% python3 -q
>>> import numpy as np
>>> np.set_printoptions(precision=2, suppress=True, linewidth=100)
>>> tidy = lambda a: np.round(a, 2) + 0
>>> feats = np.loadtxt("layer6.csv", delimiter=",")
>>> tidy(feats)
array([[ 0.95,  0.11,  0.02,  0.15, -0.02,  0.15, -0.05,  0.05,  0.15,  0.11],
       [ 0.11,  0.74, -0.04, -0.34,  0.04, -0.34,  0.11, -0.11, -0.34, -0.26],
       [ 0.02, -0.04,  0.99, -0.05,  0.01, -0.05,  0.02, -0.02, -0.05, -0.04],
       [ 0.15, -0.34, -0.05,  0.56,  0.05, -0.44,  0.15, -0.15, -0.44, -0.34],
       [-0.02,  0.04,  0.01,  0.05,  0.99,  0.05, -0.02,  0.02,  0.05,  0.04],
       [ 0.15, -0.34, -0.05, -0.44,  0.05,  0.56,  0.15, -0.15, -0.44, -0.34],
       [-0.05,  0.11,  0.02,  0.15, -0.02,  0.15,  0.95,  0.05,  0.15,  0.11],
       [ 0.05, -0.11, -0.02, -0.15,  0.02, -0.15,  0.05,  0.95, -0.15, -0.11],
       [ 0.15, -0.34, -0.05, -0.44,  0.05, -0.44,  0.15, -0.15,  0.56, -0.34],
       [ 0.11, -0.26, -0.04, -0.34,  0.04, -0.34,  0.11, -0.11, -0.34,  0.74]])
>>> vals, vecs = np.linalg.eigh(feats)
>>> vec = np.array([2, 2, 2, 1, 2, 1, 2, 0, 2, 1])
>>> tidy(np.linalg.eigvalsh(feats[1:, 1:]))
array([-0.95,  1.  ,  1.  ,  1.  ,  1.  ,  1.  ,  1.  ,  1.  ,  1.  ])
>>> tidy(np.abs(feats).sum(axis=1).max()), tidy(np.abs(vals).max())
(np.float64(2.65), np.float64(1.0))
>>> tidy(np.linalg.pinv(feats))
array([[ 0.95,  0.11,  0.02,  0.15, -0.02,  0.15, -0.05,  0.05,  0.15,  0.11],
       [ 0.11,  0.74, -0.04, -0.34,  0.04, -0.34,  0.11, -0.11, -0.34, -0.26],
       [ 0.02, -0.04,  0.99, -0.05,  0.01, -0.05,  0.02, -0.02, -0.05, -0.04],
       [ 0.15, -0.34, -0.05,  0.56,  0.05, -0.44,  0.15, -0.15, -0.44, -0.34],
       [-0.02,  0.04,  0.01,  0.05,  0.99,  0.05, -0.02,  0.02,  0.05,  0.04],
       [ 0.15, -0.34, -0.05, -0.44,  0.05,  0.56,  0.15, -0.15, -0.44, -0.34],
       [-0.05,  0.11,  0.02,  0.15, -0.02,  0.15,  0.95,  0.05,  0.15,  0.11],
       [ 0.05, -0.11, -0.02, -0.15,  0.02, -0.15,  0.05,  0.95, -0.15, -0.11],
       [ 0.15, -0.34, -0.05, -0.44,  0.05, -0.44,  0.15, -0.15,  0.56, -0.34],
       [ 0.11, -0.26, -0.04, -0.34,  0.04, -0.34,  0.11, -0.11, -0.34,  0.74]])
>>> tidy(np.linalg.norm(feats, axis=0))
array([1., 1., 1., 1., 1., 1., 1., 1., 1., 1.])
>>> tidy(feats @ feats.T)
array([[1., 0., 0., 0., 0., 0., 0., 0., 0., 0.],
       [0., 1., 0., 0., 0., 0., 0., 0., 0., 0.],
       [0., 0., 1., 0., 0., 0., 0., 0., 0., 0.],
       [0., 0., 0., 1., 0., 0., 0., 0., 0., 0.],
       [0., 0., 0., 0., 1., 0., 0., 0., 0., 0.],
       [0., 0., 0., 0., 0., 1., 0., 0., 0., 0.],
       [0., 0., 0., 0., 0., 0., 1., 0., 0., 0.],
       [0., 0., 0., 0., 0., 0., 0., 1., 0., 0.],
       [0., 0., 0., 0., 0., 0., 0., 0., 1., 0.],
       [0., 0., 0., 0., 0., 0., 0., 0., 0., 1.]])
>>> tidy(np.linalg.svd(feats, compute_uv=False))
array([1., 1., 1., 1., 1., 1., 1., 1., 1., 1.])
>>> A = np.load("case2.npy")
>>> A
array([[ 6,  2,  3,  3,  0, -1, -2],
       [-2,  0, -3, -1, -3,  2,  0],
       [ 2,  2,  2,  1,  1,  2,  0],
       [ 6,  1,  2,  3,  2, -2, -2],
       [ 2,  1,  1,  1, -1,  3,  2],
       [ 0,  3,  2,  0, -3, -3,  1],
       [-6,  3, -1, -3, -1,  2,  2],
       [-4,  2,  1, -2,  0,  0,  0],
       [ 4,  2, -1,  2,  2,  3, -1],
       [ 0, -1, -3,  0,  1,  0,  2],
       [ 0, -1, -1,  0,  2,  2,  1]])
>>> rng = np.random.default_rng(13707)
>>> A2 = A + rng.integers(-2, 3, (11, 6)) @ rng.integers(-2, 3, (6, 7))
>>> A2
array([[  3,  -8,  -1,   1,  -2,   4,  -2],
       [ -1,   6, -11,   9,  -5,   7,   4],
       [ 10,   0,   2, -10,  -7,  11,  -2],
       [  7,   5,  -3,  -3,  -6,   3,  -1],
       [ 10,  -7,   7,  -4,   3,   6,   0],
       [  1,  -1,   3,  -4,   1,  -4,   1],
       [ -6,   5,  -6,  -5,   1,   2,   4],
       [ -4,   3,   3,  -5,   0,  -2,  -1],
       [  7,   2,  -5,  -5,   4,   5,   2],
       [  3,  -4,  -9,  -8,   3,   4,   5],
       [  4,   2,  -4,   1,   4,   4,   3]])
>>> A2 - A
array([[ -3, -10,  -4,  -2,  -2,   5,   0],
       [  1,   6,  -8,  10,  -2,   5,   4],
       [  8,  -2,   0, -11,  -8,   9,  -2],
       [  1,   4,  -5,  -6,  -8,   5,   1],
       [  8,  -8,   6,  -5,   4,   3,  -2],
       [  1,  -4,   1,  -4,   4,  -1,   0],
       [  0,   2,  -5,  -2,   2,   0,   2],
       [  0,   1,   2,  -3,   0,  -2,  -1],
       [  3,   0,  -4,  -7,   2,   2,   3],
       [  3,  -3,  -6,  -8,   2,   4,   3],
       [  4,   3,  -3,   1,   2,   2,   2]])
